% ipython --no-banner

In [1]: import numpy as np

In [2]: import numpy.linalg as la

In [3]: np.set_printoptions(suppress=True, linewidth=160)

In [4]: rnd = lambda a: np.round(a, 2) + 0

In [5]: K = np.loadtxt("block15.csv", delimiter=",")

In [6]: rnd(K)
Out[6]: 
array([[ 0.02, -0.05,  0.02, -0.02,  0.08, -0.02,  0.08, -0.02],
       [-0.05,  0.14, -0.05,  0.05, -0.23,  0.05, -0.23,  0.05],
       [ 0.02, -0.05,  0.02, -0.02,  0.08, -0.02,  0.08, -0.02],
       [-0.02,  0.05, -0.02,  0.02, -0.08,  0.02, -0.08,  0.02],
       [ 0.08, -0.23,  0.08, -0.08,  0.39, -0.08,  0.39, -0.08],
       [-0.02,  0.05, -0.02,  0.02, -0.08,  0.02, -0.08,  0.02],
       [ 0.08, -0.23,  0.08, -0.08,  0.39, -0.08,  0.39, -0.08],
       [-0.02,  0.05, -0.02,  0.02, -0.08,  0.02, -0.08,  0.02]])

In [7]: # applying it twice changes nothing

In [8]: la.lstsq(K[:-1].T, K[-1])[2]
Out[8]: np.int32(1)

In [9]: print(np.unique(K.round(6), axis=0).shape)
(4, 8)

In [10]: np.allclose(K[:-1].T @ la.lstsq(K[:-1].T, K[-1])[0], K[-1])
Out[10]: True

In [11]: rnd(np.trace(la.pinv(K) @ K))
Out[11]: np.float64(1.0)

In [12]: arr = np.load("layer5.npy")

In [13]: arr
Out[13]: 
array([[0, 0, 1, 0, 0, 0, 0, 0, 0],
       [0, 0, 0, 0, 0, 0, 0, 0, 0],
       [1, 0, 0, 1, 0, 0, 0, 0, 0],
       [0, 0, 1, 0, 0, 0, 1, 1, 0],
       [0, 0, 0, 0, 0, 0, 0, 1, 1],
       [0, 0, 0, 0, 0, 0, 1, 0, 1],
       [0, 0, 0, 1, 0, 1, 0, 0, 0],
       [0, 0, 0, 1, 1, 0, 0, 0, 0],
       [0, 0, 0, 0, 1, 1, 0, 0, 0]])

In [14]: print(np.argsort(-la.norm(arr, axis=0).round(6), kind="stable")[:3])
[3 2 4]
